$ ipython --no-banner

In [1]: import numpy as np

In [2]: np.set_printoptions(precision=1, suppress=True, linewidth=200, floatmode="fixed")

In [3]: rnd = lambda a: np.round(a, 1) + 0

In [4]: r0 = np.array([-2, -2, -2, -2, 1, 1, 2, -2, 0, -1, 2, -2, 0, 2])

In [5]: K = -3 * np.eye(14) + np.outer(r0, r0)

In [6]: K
Out[6]: 
array([[ 1.0,  4.0,  4.0,  4.0, -2.0, -2.0, -4.0,  4.0,  0.0,  2.0, -4.0,  4.0,  0.0, -4.0],
       [ 4.0,  1.0,  4.0,  4.0, -2.0, -2.0, -4.0,  4.0,  0.0,  2.0, -4.0,  4.0,  0.0, -4.0],
       [ 4.0,  4.0,  1.0,  4.0, -2.0, -2.0, -4.0,  4.0,  0.0,  2.0, -4.0,  4.0,  0.0, -4.0],
       [ 4.0,  4.0,  4.0,  1.0, -2.0, -2.0, -4.0,  4.0,  0.0,  2.0, -4.0,  4.0,  0.0, -4.0],
       [-2.0, -2.0, -2.0, -2.0, -2.0,  1.0,  2.0, -2.0,  0.0, -1.0,  2.0, -2.0,  0.0,  2.0],
       [-2.0, -2.0, -2.0, -2.0,  1.0, -2.0,  2.0, -2.0,  0.0, -1.0,  2.0, -2.0,  0.0,  2.0],
       [-4.0, -4.0, -4.0, -4.0,  2.0,  2.0,  1.0, -4.0,  0.0, -2.0,  4.0, -4.0,  0.0,  4.0],
       [ 4.0,  4.0,  4.0,  4.0, -2.0, -2.0, -4.0,  1.0,  0.0,  2.0, -4.0,  4.0,  0.0, -4.0],
       [ 0.0,  0.0,  0.0,  0.0,  0.0,  0.0,  0.0,  0.0, -3.0,  0.0,  0.0,  0.0,  0.0,  0.0],
       [ 2.0,  2.0,  2.0,  2.0, -1.0, -1.0, -2.0,  2.0,  0.0, -2.0, -2.0,  2.0,  0.0, -2.0],
       [-4.0, -4.0, -4.0, -4.0,  2.0,  2.0,  4.0, -4.0,  0.0, -2.0,  1.0, -4.0,  0.0,  4.0],
       [ 4.0,  4.0,  4.0,  4.0, -2.0, -2.0, -4.0,  4.0,  0.0,  2.0, -4.0,  1.0,  0.0, -4.0],
       [ 0.0,  0.0,  0.0,  0.0,  0.0,  0.0,  0.0,  0.0,  0.0,  0.0,  0.0,  0.0, -3.0,  0.0],
       [-4.0, -4.0, -4.0, -4.0,  2.0,  2.0,  4.0, -4.0,  0.0, -2.0,  4.0, -4.0,  0.0,  1.0]])

In [7]: U, s, vt = np.linalg.svd(K)

In [8]: rnd(s)
Out[8]: array([36.0,  3.0,  3.0,  3.0,  3.0,  3.0,  3.0,  3.0,  3.0,  3.0,  3.0,  3.0,  3.0,  3.0])

In [9]: other = U[:, :1] @ np.diag(s[:1]) @ vt[:1]

In [10]: rnd(np.linalg.norm(K - other) / np.linalg.norm(K))
Out[10]: np.float64(0.3)

In [11]: np.linalg.matrix_rank(other)
Out[11]: np.int64(1)

In [12]: np.all(np.linalg.eigvalsh(K) > 0)
Out[12]: np.False_

In [13]: arr = np.loadtxt("block5.csv", delimiter=",")

In [14]: arr
Out[14]: 
array([[-0.4,  7.6,  7.7,  0.1,  0.2,  1.3,  1.1,  4.7,  6.1,  2.1,  2.2],
       [ 0.7,  8.0,  7.0, -0.2, -0.4,  0.8,  0.8,  4.0,  6.3,  1.9,  2.1],
       [ 0.0,  8.3,  6.7,  0.0,  0.3,  1.1,  0.9,  4.0,  6.3,  1.8,  1.6],
       [ 0.4,  7.8,  7.6,  0.4, -0.5,  0.6,  1.1,  3.9,  6.2,  2.5,  2.4],
       [ 0.2,  7.5,  7.2, -0.2, -0.1,  1.3,  1.1,  4.1,  6.0,  1.3,  1.6],
       [-0.1,  7.9,  6.5, -0.2,  0.8,  1.1,  0.9,  4.5,  5.6,  2.5,  2.2],
       [ 0.0,  7.8,  6.9,  0.0,  1.0,  1.2,  0.6,  3.9,  6.1,  1.7,  1.9],
       [ 9.1,  4.1,  3.5,  1.3,  5.1,  0.4,  4.2,  8.2,  4.8,  7.6,  4.1],
       [ 9.0,  3.9,  2.2,  0.6,  4.5,  1.0,  4.2,  7.3,  4.7,  7.6,  4.0],
       [ 8.8,  4.4,  2.5,  0.8,  4.9,  1.2,  3.8,  8.4,  5.1,  8.0,  4.1],
       [ 9.2,  3.8,  2.6,  1.1,  4.9,  1.0,  3.6,  8.2,  4.9,  8.1,  4.7],
       [ 9.4,  3.9,  3.1,  1.3,  5.0,  1.1,  3.6,  8.4,  4.9,  8.3,  3.7],
       [ 8.9,  3.6,  2.7,  1.1,  5.1,  0.5,  4.3,  7.7,  4.8,  7.5,  4.2],
       [ 8.6,  3.5,  3.5,  1.1,  4.6,  1.1,  3.8,  7.5,  4.9,  7.8,  4.0]])

In [15]: hat = arr @ np.linalg.solve(arr.T @ arr, arr.T)

In [16]: rnd(np.diag(hat))
Out[16]: array([0.7, 0.9, 0.7, 0.8, 0.8, 0.9, 0.8, 0.8, 0.8, 0.6, 0.9, 0.8, 0.8, 0.7])

In [17]: rnd(np.trace(hat))
Out[17]: np.float64(11.0)

In [18]: rnd(hat @ arr[:, 4])
Out[18]: array([ 0.2, -0.4,  0.3, -0.5, -0.1,  0.8,  1.0,  5.1,  4.5,  4.9,  4.9,  5.0,  5.1,  4.6])

In [19]: np.allclose(hat @ hat, hat)
Out[19]: True

In [20]: rng = np.random.default_rng(162)

In [21]: other = arr + rng.integers(-2, 3, (14, 2)) @ rng.integers(-2, 3, (2, 11))

In [22]: rnd(other)
Out[22]: 
array([[ 1.6,  3.6, 11.7, -1.9,  4.2,  3.3, -2.9,  2.7,  8.1, -1.9,  0.2],
       [ 1.7,  2.0, 13.0, -1.2, -2.4,  1.8, -3.2,  1.0,  3.3, -2.1, -0.9],
       [-1.0, 12.3,  2.7,  1.0,  0.3,  0.1,  3.9,  6.0,  7.3,  4.8,  3.6],
       [-1.6,  9.8,  5.6,  2.4, -6.5, -1.4,  4.1,  4.9,  2.2,  5.5,  3.4],
       [ 2.2,  1.5, 13.2, -2.2,  1.9,  3.3, -3.9,  1.1,  6.0, -3.7, -1.4],
       [-0.1,  5.9,  8.5, -0.2, -1.2,  1.1, -0.1,  3.5,  3.6,  1.5,  1.2],
       [ 1.0,  1.8, 12.9, -1.0, -1.0,  2.2, -3.4,  0.9,  3.1, -2.3, -1.1],
       [10.1,  6.1,  1.5,  0.3, 11.1,  1.4,  4.2,  9.2,  9.8,  7.6,  5.1],
       [ 8.0,  5.9,  0.2,  1.6,  2.5,  0.0,  6.2,  8.3,  3.7,  9.6,  5.0],
       [ 8.8,  4.4,  2.5,  0.8,  4.9,  1.2,  3.8,  8.4,  5.1,  8.0,  4.1],
       [10.2, -0.2,  6.6,  0.1,  4.9,  2.0,  0.6,  6.2,  3.9,  5.1,  2.7],
       [ 8.4,  5.9,  1.1,  2.3,  3.0,  0.1,  5.6,  9.4,  3.9, 10.3,  4.7],
       [10.9,  3.6,  2.7, -0.9, 13.1,  2.5,  2.3,  7.7, 10.8,  5.5,  4.2],
       [ 6.6,  5.5,  1.5,  3.1, -1.4, -0.9,  6.8,  8.5,  0.9, 10.8,  5.0]])

In [23]: np.linalg.matrix_rank(other - arr, tol=1e-8)
Out[23]: np.int64(2)

In [24]: rnd(np.linalg.svd(other - arr, compute_uv=False))
Out[24]: array([27.4, 18.9,  0.0,  0.0,  0.0,  0.0,  0.0,  0.0,  0.0,  0.0,  0.0])

In [25]: other = arr / np.sqrt((arr ** 2).mean(axis=1, keepdims=True))

In [26]: rnd(np.linalg.norm(other, axis=1))
Out[26]: array([3.3, 3.3, 3.3, 3.3, 3.3, 3.3, 3.3, 3.3, 3.3, 3.3, 3.3, 3.3, 3.3, 3.3])

In [27]: np.linalg.matrix_rank(other) == np.linalg.matrix_rank(arr)
Out[27]: np.True_

In [28]: rnd(other[12])
Out[28]: array([1.7, 0.7, 0.5, 0.2, 1.0, 0.1, 0.8, 1.5, 0.9, 1.4, 0.8])

In [29]: r0 = np.array([3, -3, 1])

In [30]: rnd(np.polyval(r0, arr[4]))
Out[30]: array([  0.5, 147.2, 134.9,   1.7,   1.3,   2.2,   1.3,  39.1,  91.0,   2.2,   3.9])

In [31]: vec = np.array([0, 0, 1, -2, -3, -3, 0, 1, 1, -1, 1])

In [32]: y = arr @ vec

In [33]: b, lr = np.zeros(11), 1 / np.linalg.norm(arr, 2) ** 2

In [34]: for i in range(60):
    ...:     b -= lr * arr.T @ (arr @ b - y)
    ...:     if i % 10 == 0: print(i, round(np.linalg.norm(arr @ b - y), 1))
    ...: 
0 33.0
10 6.6
20 5.8
30 5.7
40 5.7
50 5.6

In [35]: rnd(np.linalg.cond(arr))
Out[35]: np.float64(264.7)

In [36]: m1 = np.loadtxt("mat.csv", delimiter=",")

In [37]: m1
Out[37]: 
array([[ 1.0,  3.0,  1.0, -2.0,  3.0,  1.0, -3.0, -2.0,  1.0,  1.0],
       [ 1.0,  1.0,  3.0,  1.0, -2.0,  3.0,  1.0, -3.0, -2.0,  1.0],
       [ 1.0,  1.0,  1.0,  3.0,  1.0, -2.0,  3.0,  1.0, -3.0, -2.0],
       [-2.0,  1.0,  1.0,  1.0,  3.0,  1.0, -2.0,  3.0,  1.0, -3.0],
       [-3.0, -2.0,  1.0,  1.0,  1.0,  3.0,  1.0, -2.0,  3.0,  1.0],
       [ 1.0, -3.0, -2.0,  1.0,  1.0,  1.0,  3.0,  1.0, -2.0,  3.0],
       [ 3.0,  1.0, -3.0, -2.0,  1.0,  1.0,  1.0,  3.0,  1.0, -2.0],
       [-2.0,  3.0,  1.0, -3.0, -2.0,  1.0,  1.0,  1.0,  3.0,  1.0],
       [ 1.0, -2.0,  3.0,  1.0, -3.0, -2.0,  1.0,  1.0,  1.0,  3.0],
       [ 3.0,  1.0, -2.0,  3.0,  1.0, -3.0, -2.0,  1.0,  1.0,  1.0]])

In [38]: m1 @ np.ones(10)
Out[38]: array([4.0, 4.0, 4.0, 4.0, 4.0, 4.0, 4.0, 4.0, 4.0, 4.0])

In [39]: labels = rng.permutation(10)

In [40]: labels
Out[40]: array([0, 3, 7, 4, 8, 9, 6, 5, 1, 2])

In [41]: other = m1[labels][:, labels]

In [42]: rnd(np.sort(np.abs(np.linalg.eigvals(other))))
Out[42]: array([2.0, 3.0, 3.0, 4.0, 6.2, 6.2, 6.9, 6.9, 9.7, 9.7])

In [43]: np.diag(other)
Out[43]: array([1.0, 1.0, 1.0, 1.0, 1.0, 1.0, 1.0, 1.0, 1.0, 1.0])

In [44]: other = m1 + rng.integers(-2, 3, (10, 6)) @ rng.integers(-2, 3, (6, 10))

In [45]: other
Out[45]: 
array([[  2.0,  -7.0,  -3.0,  -7.0,   6.0,  -3.0,   0.0,  -5.0,   0.0,  11.0],
       [  0.0,  -3.0,  -2.0,  -6.0,   2.0,   3.0,   6.0,  -5.0,  -2.0,   4.0],
       [  3.0,   3.0,   1.0,  -3.0,   1.0,   8.0,   2.0,  -2.0,  -1.0,  -5.0],
       [  6.0,   1.0,  -7.0,  -3.0,   7.0,   5.0, -10.0,  -9.0,   1.0,  -1.0],
       [ -4.0,   2.0,  -3.0,   8.0,  -2.0,  -5.0,   2.0,   7.0,  -2.0,  -1.0],
       [  3.0,  -7.0,  -6.0,  -7.0,   1.0,   3.0,   6.0,   3.0,  -1.0,   6.0],
       [  4.0,   3.0,  -6.0,  -5.0,  -3.0,  -3.0,   4.0,  15.0,   3.0,  -5.0],
       [ -5.0,   7.0,   9.0,  -2.0,  -7.0,   5.0,   3.0,   9.0,   6.0,  -5.0],
       [  4.0,   5.0,   0.0,   3.0,  -3.0,  -2.0,  -4.0,   0.0,   2.0,  -3.0],
       [ -4.0,   8.0,  -3.0,  11.0,   1.0,  -7.0,   3.0,   7.0,  -5.0,  -5.0]])

In [46]: rnd(np.linalg.svd(other - m1, compute_uv=False))
Out[46]: array([33.3, 22.4, 18.5, 14.6, 10.2,  4.1,  0.0,  0.0,  0.0,  0.0])

In [47]: other - m1
Out[47]: 
array([[  1.0, -10.0,  -4.0,  -5.0,   3.0,  -4.0,   3.0,  -3.0,  -1.0,  10.0],
       [ -1.0,  -4.0,  -5.0,  -7.0,   4.0,   0.0,   5.0,  -2.0,   0.0,   3.0],
       [  2.0,   2.0,   0.0,  -6.0,   0.0,  10.0,  -1.0,  -3.0,   2.0,  -3.0],
       [  8.0,   0.0,  -8.0,  -4.0,   4.0,   4.0,  -8.0, -12.0,   0.0,   2.0],
       [ -1.0,   4.0,  -4.0,   7.0,  -3.0,  -8.0,   1.0,   9.0,  -5.0,  -2.0],
       [  2.0,  -4.0,  -4.0,  -8.0,   0.0,   2.0,   3.0,   2.0,   1.0,   3.0],
       [  1.0,   2.0,  -3.0,  -3.0,  -4.0,  -4.0,   3.0,  12.0,   2.0,  -3.0],
       [ -3.0,   4.0,   8.0,   1.0,  -5.0,   4.0,   2.0,   8.0,   3.0,  -6.0],
       [  3.0,   7.0,  -3.0,   2.0,   0.0,   0.0,  -5.0,  -1.0,   1.0,  -6.0],
       [ -7.0,   7.0,  -1.0,   8.0,   0.0,  -4.0,   5.0,   6.0,  -6.0,  -6.0]])

In [48]: np.linalg.matrix_rank(other - m1, tol=1e-8)
Out[48]: np.int64(6)

In [49]: A = np.load("layer0.npy")

In [50]: A
Out[50]: 
array([[ 3,  1,  0, -1,  1,  0, -1],
       [-1,  3,  1,  0, -1,  1,  0],
       [ 0, -1,  3,  1,  0, -1,  1],
       [ 1,  0, -1,  3,  1,  0, -1],
       [-1,  1,  0, -1,  3,  1,  0],
       [ 0, -1,  1,  0, -1,  3,  1],
       [ 1,  0, -1,  1,  0, -1,  3]])

In [51]: vec = np.array([2, 1, 0, 0, 0, 0, 1])

In [52]: y = A @ vec

In [53]: b, lr = np.zeros(7), 1 / np.linalg.norm(A, 2) ** 2

In [54]: for i in range(10):
    ...:     b -= lr * A.T @ (A @ b - y)
    ...:     if i % 2 == 0: print(i, round(np.linalg.norm(A @ b - y), 1))
    ...: 
0 4.0
2 1.3
4 0.4
6 0.1
8 0.0

In [55]: rnd(np.linalg.cond(A))
Out[55]: np.float64(1.5)

In [56]: (A @ A)[0]
Out[56]: array([ 5,  7,  3, -8,  4,  3, -5])

In [57]: rnd(np.fft.fft(A[0]))
Out[57]: array([3.0+0.0j, 3.0-0.7j, 3.0-3.5j, 3.0+1.1j, 3.0-1.1j, 3.0+3.5j, 3.0+0.7j])

In [58]: rnd(np.sort(np.abs(np.fft.fft(A[0])))), rnd(np.sort(np.linalg.svd(A, compute_uv=False)))
Out[58]: 
(array([3.0, 3.1, 3.1, 3.2, 3.2, 4.6, 4.6]),
 array([3.0, 3.1, 3.1, 3.2, 3.2, 4.6, 4.6]))

In [59]: A @ np.ones(7)
Out[59]: array([3.0, 3.0, 3.0, 3.0, 3.0, 3.0, 3.0])

In [60]: F = np.loadtxt("case15.csv", delimiter=",")

In [61]: F
Out[61]: 
array([[12.0, 15.0,  7.0,  7.0,  9.0, 11.0, 13.0, 11.0,  2.0, 15.0,  7.0,  6.0,  9.0],
       [15.0, 23.0, 10.0, 16.0, 12.0, 19.0, 17.0, 13.0,  4.0, 21.0, 14.0,  8.0, 12.0],
       [ 7.0, 10.0, 11.0, 10.0,  6.0,  8.0, 10.0, 11.0,  6.0,  6.0,  4.0,  8.0,  6.0],
       [ 7.0, 16.0, 10.0, 19.0,  7.0, 15.0, 10.0,  9.0,  6.0, 12.0, 12.0,  7.0,  7.0],
       [ 9.0, 12.0,  6.0,  7.0,  7.0,  9.0, 10.0,  9.0,  2.0, 12.0,  6.0,  5.0,  7.0],
       [11.0, 19.0,  8.0, 15.0,  9.0, 17.0, 13.0,  8.0,  4.0, 15.0, 13.0,  6.0,  9.0],
       [13.0, 17.0, 10.0, 10.0, 10.0, 13.0, 15.0, 13.0,  4.0, 15.0,  8.0,  8.0, 10.0],
       [11.0, 13.0, 11.0,  9.0,  9.0,  8.0, 13.0, 17.0,  4.0, 15.0,  4.0,  9.0,  9.0],
       [ 2.0,  4.0,  6.0,  6.0,  2.0,  4.0,  4.0,  4.0,  4.0,  0.0,  2.0,  4.0,  2.0],
       [15.0, 21.0,  6.0, 12.0, 12.0, 15.0, 15.0, 15.0,  0.0, 27.0, 12.0,  6.0, 12.0],
       [ 7.0, 14.0,  4.0, 12.0,  6.0, 13.0,  8.0,  4.0,  2.0, 12.0, 11.0,  3.0,  6.0],
       [ 6.0,  8.0,  8.0,  7.0,  5.0,  6.0,  8.0,  9.0,  4.0,  6.0,  3.0,  6.0,  5.0],
       [ 9.0, 12.0,  6.0,  7.0,  7.0,  9.0, 10.0,  9.0,  2.0, 12.0,  6.0,  5.0,  7.0]])

In [62]: gram = F.T @ F

In [63]: np.linalg.matrix_rank(gram)
Out[63]: np.int64(4)

In [64]: np.diag(gram)
Out[64]: array([1354.0, 2934.0,  879.0, 1643.0,  879.0, 1901.0, 1790.0, 1514.0,  184.0, 2718.0, 1004.0,  541.0,  879.0])

In [65]: (F @ F.T).shape
Out[65]: (13, 13)

In [66]: np.trace(gram), (F ** 2).sum()
Out[66]: (np.float64(18220.0), np.float64(18220.0))
